$ ipython --no-banner

In [1]: import numpy as np

In [2]: import numpy.linalg as la

In [3]: np.set_printoptions(precision=2, suppress=True, linewidth=140)

In [4]: rd = lambda a: np.round(a, 2) + 0

In [5]: F = np.loadtxt("mat.csv", delimiter=",")

In [6]: F
Out[6]: 
array([[ 13.03,  43.98,  14.01, -12.01],
       [-14.96,  27.99,  12.  , -22.02],
       [  8.99, -10.01,  -3.02,  -7.  ],
       [  1.03,   2.97,   1.98, -11.03],
       [  6.97,  -8.98,  -0.98, -22.01]])

In [7]: rd(F - F[0])
Out[7]: 
array([[  0.  ,   0.  ,   0.  ,   0.  ],
       [-27.99, -15.99,  -2.01, -10.01],
       [ -4.04, -53.99, -17.03,   5.01],
       [-12.  , -41.01, -12.03,   0.98],
       [ -6.06, -52.96, -14.99, -10.  ]])

In [8]: np.count_nonzero(F)
Out[8]: np.int64(20)

In [9]: la.matrix_rank(F)
Out[9]: np.int64(4)

In [10]: rd(F.sum(axis=1))
Out[10]: array([ 59.01,   3.01, -11.04,  -5.05, -25.  ])

In [11]: F.shape
Out[11]: (5, 4)

In [12]: rd(F.mean(axis=0))
Out[12]: array([  3.01,  11.19,   4.8 , -14.81])

In [13]: rd(F.sum(axis=0))
Out[13]: array([ 15.06,  55.95,  23.99, -74.07])

In [14]: np.abs(F).max()
Out[14]: np.float64(43.98)

In [15]: Uu, sv, vt = la.svd(F)

In [16]: rd(sv)
Out[16]: array([60.55, 29.74, 22.79,  0.02])

In [17]: A2 = Uu[:, :3] @ np.diag(sv[:3]) @ vt[:3]

In [18]: rd(la.norm(F - A2, 2)), rd(sv[3])
Out[18]: (np.float64(0.02), np.float64(0.02))

In [19]: rd(A2)
Out[19]: 
array([[ 13.03,  43.98,  14.01, -12.01],
       [-14.96,  27.99,  12.  , -22.02],
       [  8.99, -10.01,  -3.01,  -7.  ],
       [  1.03,   2.97,   1.99, -11.03],
       [  6.97,  -8.98,  -0.99, -22.01]])

In [20]: la.matrix_rank(F, rtol=0.05)
Out[20]: np.int64(3)

In [21]: blk = np.stack([F, -2 * F, F[::-1]])

In [22]: blk.shape
Out[22]: (3, 5, 4)

In [23]: rd(la.norm(F[1], 1)), rd(la.norm(F[1], np.inf))
Out[23]: (np.float64(76.97), np.float64(27.99))

In [24]: rd(la.norm(F) ** 2 / la.norm(F, 2) ** 2)
Out[24]: np.float64(1.38)

In [25]: rd(la.norm(F, 1)), rd(la.norm(F, np.inf))
Out[25]: (np.float64(93.93), np.float64(83.03))

In [26]: rd(F[1] @ F[0])
Out[26]: np.float64(1468.65)
